$ python3 -q
>>> import numpy as np
>>> import numpy.linalg as la
>>> np.set_printoptions(precision=3, suppress=True, linewidth=140, sign=" ")
>>> rd = lambda a: np.round(a, 3) + 0
>>> J = np.load("a.npy")
>>> print(rd(J))
[[ 0.     0.     0.     0.     0.     0.     0.     0.   ]
 [ 0.     0.201  0.033  0.117  0.368  0.     0.017 -0.1  ]
 [ 0.     0.033  0.006  0.019  0.061  0.     0.003 -0.017]
 [ 0.     0.117  0.019  0.068  0.214  0.     0.01  -0.058]
 [ 0.     0.368  0.061  0.214  0.674  0.     0.031 -0.184]
 [ 0.     0.     0.     0.     0.     0.     0.     0.   ]
 [ 0.     0.017  0.003  0.01   0.031  0.     0.001 -0.008]
 [ 0.    -0.1   -0.017 -0.058 -0.184  0.    -0.008  0.05 ]]
>>> # row 5 repeats row 0
>>> print(np.abs(np.diag(la.qr(J)[1])) > 1e-9)
[False  True False False False False False False]
>>> U, sig, Vt = la.svd(J)
>>> print(np.argmax(sig[:-1] / (sig[1:] + 1e-6)) + 1)
1
>>> print(rd(sig))
[ 1.  0.  0.  0.  0.  0.  0.  0.]
>>> M2 = U[:, :1] @ np.diag(sig[:1]) @ Vt[:1]
>>> print(la.matrix_rank(M2))
1
>>> U, sig, Vt = la.svd(J)
>>> V = Vt[:(sig > 1e-8).sum()]
>>> rng = np.random.default_rng(7340)
>>> vec = J[3] + 3 * J[1] + rng.integers(2) * np.eye(8)[1]
>>> print(rd(vec))
[ 0.     1.719  0.12   0.419  1.318  0.     0.06  -0.359]
>>> print(rd(np.diag(V.T @ V)))
[ 0.     0.201  0.006  0.068  0.674  0.     0.001  0.05 ]
>>> print(rd(la.norm(vec - V.T @ V @ vec)))
0.894
>>> r = la.matrix_rank(J)
>>> print(r)
1
>>> ns = la.svd(J)[2][r:].T
>>> print([int(la.matrix_rank(J[:, :j + 1])) for j in range(8)])
[0, 1, 1, 1, 1, 1, 1, 1]
>>> print([int(la.matrix_rank(J[:i])) for i in range(1, len(J) + 1)])
[0, 1, 1, 1, 1, 1, 1, 1]
>>> print(rd(ns @ ns.T))
[[ 1.     0.     0.     0.     0.     0.     0.     0.   ]
 [ 0.     0.799 -0.033 -0.117 -0.368  0.    -0.017  0.1  ]
 [ 0.    -0.033  0.994 -0.019 -0.061  0.    -0.003  0.017]
 [ 0.    -0.117 -0.019  0.932 -0.214  0.    -0.01   0.058]
 [ 0.    -0.368 -0.061 -0.214  0.326  0.    -0.031  0.184]
 [ 0.     0.     0.     0.     0.     1.     0.     0.   ]
 [ 0.    -0.017 -0.003 -0.01  -0.031  0.     0.999  0.008]
 [ 0.     0.1    0.017  0.058  0.184  0.     0.008  0.95 ]]
>>> vals, V = la.eigh(J)
>>> vec = np.array([7, 5, 4, 8, 6, 1, 3, 4])
>>> print(rd(la.eigvalsh(J[1:, 1:])))
[ 0.  0.  0.  0.  0.  0.  1.]
>>> print(rd(V * np.abs(vals) @ V.T))
[[ 0.     0.     0.     0.     0.     0.     0.     0.   ]
 [ 0.     0.201  0.033  0.117  0.368  0.     0.017 -0.1  ]
 [ 0.     0.033  0.006  0.019  0.061  0.     0.003 -0.017]
 [ 0.     0.117  0.019  0.068  0.214  0.     0.01  -0.058]
 [ 0.     0.368  0.061  0.214  0.674  0.     0.031 -0.184]
 [ 0.     0.     0.     0.     0.     0.     0.     0.   ]
 [ 0.     0.017  0.003  0.01   0.031  0.     0.001 -0.008]
 [ 0.    -0.1   -0.017 -0.058 -0.184  0.    -0.008  0.05 ]]
>>> print(rd(np.abs(J).sum(axis=1).max()), rd(np.abs(vals).max()))
1.532 1.0
>>> print(rd(vec @ J @ vec / (vec @ vec)), rd(vals[0]), rd(vals[-1]))
0.356 0.0 1.0
>>> F = np.array([[0, 1, 1], [1, 0, 1], [1, 1, 0]])
>>> print(F)
[[ 0  1  1]
 [ 1  0  1]
 [ 1  1  0]]
>>> Q = F.astype(float).copy()
>>> for j in range(3):
...     Q[:, j] -= Q[:, :j] @ (Q[:, :j].T @ Q[:, j])
...     Q[:, j] /= la.norm(Q[:, j])
... 
>>> print(rd(Q))
[[ 0.     0.816  0.577]
 [ 0.707 -0.408  0.577]
 [ 0.707  0.408 -0.577]]
>>> print(rd(Q.T @ Q))
[[ 1.  0.  0.]
 [ 0.  1.  0.]
 [ 0.  0.  1.]]
>>> M2 = Q / la.norm(Q, axis=1, keepdims=True)
>>> gram = M2 @ M2.T
>>> print(rd(gram[1]))
[ 0.  1.  0.]
>>> print((gram - 2 * np.eye(3)).round(6).argmax(axis=1))
[ 1  0  0]
>>> Q, _ = la.qr(np.array([[-0.8, -1.0, 1.9, -0.8, 0.5, -1.9, 1.0],
...     [1.4, 0.2, 0.0, -0.1, -0.8, -0.5, 3.0],
...     [-1.3, 0.5, 1.7, -0.9, -0.1, 1.9, 1.1],
...     [0.8, 1.2, 2.9, 1.6, 0.3, -0.5, -1.5],
...     [1.1, 0.5, 0.7, -0.2, -1.1, 0.3, 0.7],
...     [-1.0, -0.1, 0.1, -0.8, -1.6, -0.7, 0.8],
...     [0.7, -1.5, -0.2, -0.6, 1.3, 0.8, 1.4]]))
>>> A = Q[:, :3]
>>> print(rd(A))
[[-0.29  -0.396 -0.647]
 [ 0.507  0.008 -0.041]
 [-0.471  0.296 -0.31 ]
 [ 0.29   0.485 -0.632]
 [ 0.398  0.158 -0.165]
 [-0.362  0.013  0.009]
 [ 0.253 -0.704 -0.238]]
>>> # keeps lengths
>>> M2 = np.c_[A[:, :1] @ np.array([[0]]), np.array([1, 1, 0, 2, 0, 1, 2])]
>>> print(M2)
[[ 0.  1.]
 [ 0.  1.]
 [ 0.  0.]
 [ 0.  2.]
 [ 0.  0.]
 [ 0.  1.]
 [ 0.  2.]]
>>> print(rd(la.norm(la.qr(A)[0].T @ M2, axis=0) ** 2 / ((M2 ** 2).sum(axis=0) + 1e-12)))
[ 0.     0.673]
>>> print(rd(la.norm(M2 - A @ la.lstsq(A, M2)[0], axis=0)))
[ 0.     1.898]
>>> print(la.matrix_rank(M2))
1
>>> M2 = A / np.sqrt((A ** 2).mean(axis=1, keepdims=True))
>>> print(la.matrix_rank(A - A.mean(axis=1, keepdims=True)))
2
>>> print(rd(la.norm(A, axis=1)))
[ 0.812  0.509  0.636  0.847  0.459  0.362  0.785]
>>> print(la.norm(A, axis=1).argmax())
3
>>> print(rd(la.norm(A[5], 1)), rd(la.norm(A[5], np.inf)))
0.384 0.362
>>> print(rd(la.norm(A, axis=0)))
[ 1.  1.  1.]
>>> M2 = np.array([[-4, 3], [4, 3], [4, 1]])
>>> E = np.tile(M2, (2, 3))
>>> print(E)
[[-4  3 -4  3 -4  3]
 [ 4  3  4  3  4  3]
 [ 4  1  4  1  4  1]
 [-4  3 -4  3 -4  3]
 [ 4  3  4  3  4  3]
 [ 4  1  4  1  4  1]]
>>> idx = rng.permutation(6)
>>> print(idx)
[ 4  0  5  1  3  2]
>>> M2 = E[idx][:, idx]
>>> print(np.trace(M2))
11
>>> print(M2)
[[ 4  4  3  3  3  4]
 [-4 -4  3  3  3 -4]
 [ 4  4  1  1  1  4]
 [ 4  4  3  3  3  4]
 [-4 -4  3  3  3 -4]
 [ 4  4  1  1  1  4]]
>>> print(np.diag(M2))
[ 4 -4  1  3  3  4]
>>> print(rd(la.det(M2)), rd(la.det(E[idx])))
0.0 0.0
>>> r = la.matrix_rank(M2)
>>> print(r)
2
>>> ns = la.svd(M2)[2][r:].T
>>> print(rd(ns @ ns.T))
[[ 0.667 -0.333  0.     0.     0.    -0.333]
 [-0.333  0.667  0.     0.     0.    -0.333]
 [ 0.     0.     0.667 -0.333 -0.333  0.   ]
 [ 0.     0.    -0.333  0.667 -0.333  0.   ]
 [ 0.     0.    -0.333 -0.333  0.667  0.   ]
 [-0.333 -0.333  0.     0.     0.     0.667]]
>>> print(la.matrix_rank(M2.T @ M2), la.matrix_rank(M2 @ M2.T))
2 2
>>> print([int(la.matrix_rank(M2[:i])) for i in range(1, len(M2) + 1)])
[1, 2, 2, 2, 2, 2]
>>> print([int(la.matrix_rank(M2[:, :j + 1])) for j in range(6)])
[1, 1, 2, 2, 2, 2]
